>>> import numpy as np
>>> from numpy import linalg as LA
>>> np.set_printoptions(suppress=True, linewidth=100)
>>> K = np.loadtxt("run7.csv", delimiter=",")
>>> K
array([[  0.,  -3.,   2.],
       [ -3.,  -4.,   4.],
       [ -2.,  -7.,   7.],
       [ -3.,  -9.,   8.],
       [ -3.,  -8.,   8.],
       [ -3.,  -8.,   8.],
       [ -5.,  -9.,   6.],
       [ -2.,  -9.,   6.],
       [  1.,  -6.,   7.],
       [  3.,  -9.,   8.],
       [  3.,  -8.,   7.],
       [  3.,  -6.,   7.],
       [  1.,  -7.,   4.],
       [  0.,  -7.,   1.],
       [ -1.,  -6.,  -1.],
       [  2.,  -7.,  -2.],
       [  1.,  -7.,  -3.],
       [ -2.,  -6.,  -3.],
       [ -4.,  -6.,  -6.],
       [ -2.,  -7.,  -3.],
       [ -2.,  -4.,  -6.],
       [ -2.,  -1.,  -4.],
       [ -3.,   0.,  -7.],
       [ -4.,  -1.,  -7.],
       [ -4.,  -3.,  -6.],
       [ -1.,  -5.,  -3.],
       [ -2.,  -8.,   0.],
       [ -2.,  -9.,   3.],
       [  0.,  -8.,   1.],
       [ -2.,  -7.,   0.],
       [ -2., -10.,  -2.],
       [ -4., -13.,   0.],
       [ -6., -13.,   2.],
       [ -4., -14.,   4.]])
>>> # row 5 repeats row 4
>>> idx = K[:, 1] > np.median(K[:, 1])
>>> f = K[idx].mean(axis=0) - K[~idx].mean(axis=0)
>>> ((K - K.mean(axis=0)) @ f > 0).astype(int)
array([1, 1, 0, 0, 0, 0, 0, 0, 0, 0, 0, 0, 0, 1, 1, 1, 1, 1, 1, 1, 1, 1, 1, 1, 1, 1, 1, 0, 0, 1, 1,
       0, 0, 0])
>>> np.argsort(-np.abs(f).round(6), kind="stable")
array([1, 2, 0])
>>> arr = np.load("mat.npy")
>>> arr
array([[ 0,  4,  4, -1,  3,  2,  3,  1,  1,  0,  5,  1,  5, -1],
       [ 0,  4,  4, -1,  3,  2,  3,  1,  1,  0,  5,  1,  5, -1],
       [-1,  3,  3, -2,  2,  1,  2,  0,  0, -1,  4,  0,  4, -2],
       [ 2,  6,  6,  1,  5,  4,  5,  3,  3,  2,  7,  3,  7,  1],
       [-6, -2, -2, -7, -3, -4, -3, -5, -5, -6, -1, -5, -1, -7],
       [ 3,  7,  7,  2,  6,  5,  6,  4,  4,  3,  8,  4,  8,  2],
       [-5, -1, -1, -6, -2, -3, -2, -4, -4, -5,  0, -4,  0, -6],
       [ 0,  4,  4, -1,  3,  2,  3,  1,  1,  0,  5,  1,  5, -1],
       [-7, -3, -3, -8, -4, -5, -4, -6, -6, -7, -2, -6, -2, -8],
       [-3,  1,  1, -4,  0, -1,  0, -2, -2, -3,  2, -2,  2, -4],
       [-7, -3, -3, -8, -4, -5, -4, -6, -6, -7, -2, -6, -2, -8]])
>>> Uu, s, Vt = LA.svd(arr)
>>> s.round(2) + 0
array([42.78, 24.92,  0.  ,  0.  ,  0.  ,  0.  ,  0.  ,  0.  ,  0.  ,  0.  ,  0.  ])
>>> np.argmax(s[:-1] / (s[1:] + 1e-6)) + 1
np.int64(2)
>>> A2 = Uu[:, :2] @ np.diag(s[:2]) @ Vt[:2]
>>> round(float(LA.norm(arr - A2) / LA.norm(arr)), 2)
0.0
>>> round(float(LA.norm(arr - A2, 2)), 2), round(float(s[2]), 2)
(0.0, 0.0)
>>> LA.matrix_rank(arr, rtol=0.05)
np.int64(2)
>>> round(np.abs(arr - A2).max(), 2)
np.float64(0.0)
>>> LA.matrix_rank(A2)
np.int64(2)
>>> x = np.array([2, 2, 2])
>>> target = K @ x
>>> np.round(LA.lstsq(K, target)[0], 2)
array([2., 2., 2.])
>>> rng = np.random.default_rng(40)
>>> target = target + 0.05 * rng.normal(size=34)
>>> target.round(2)
array([ -2.06,  -6.05,  -4.04,  -7.96,  -6.05,  -6.05, -16.02,  -9.93,   3.95,   3.97,   4.01,
         8.01,  -3.98, -12.03, -16.05, -14.07, -17.98, -22.01, -31.98, -24.  , -23.93, -13.97,
       -19.99, -24.  , -26.03, -18.02, -20.02, -15.92, -14.01, -18.03, -27.99, -33.96, -34.06,
       -28.12])
>>> beta, *_ = LA.lstsq(K, target)
>>> [round(float(LA.norm(LA.solve(K.T @ K + lam * np.eye(3), K.T @ target))), 2) for lam in (0, 1, 10, 100)]
[3.46, 3.46, 3.41, 3.04]
>>> round(float(LA.norm(target - K @ beta)), 2)
0.24
>>> Uu, s, Vt = LA.svd(arr)
>>> V = Vt[:(s > 1e-8).sum()]
>>> x = arr[9] + -3 * arr[7] + rng.integers(2) * np.eye(14)[6]
>>> x
array([ -3., -11., -11.,  -1.,  -9.,  -7.,  -9.,  -5.,  -5.,  -3., -13.,  -5., -13.,  -1.])
>>> round(float(LA.norm(x - V.T @ V @ x)), 2)
0.0
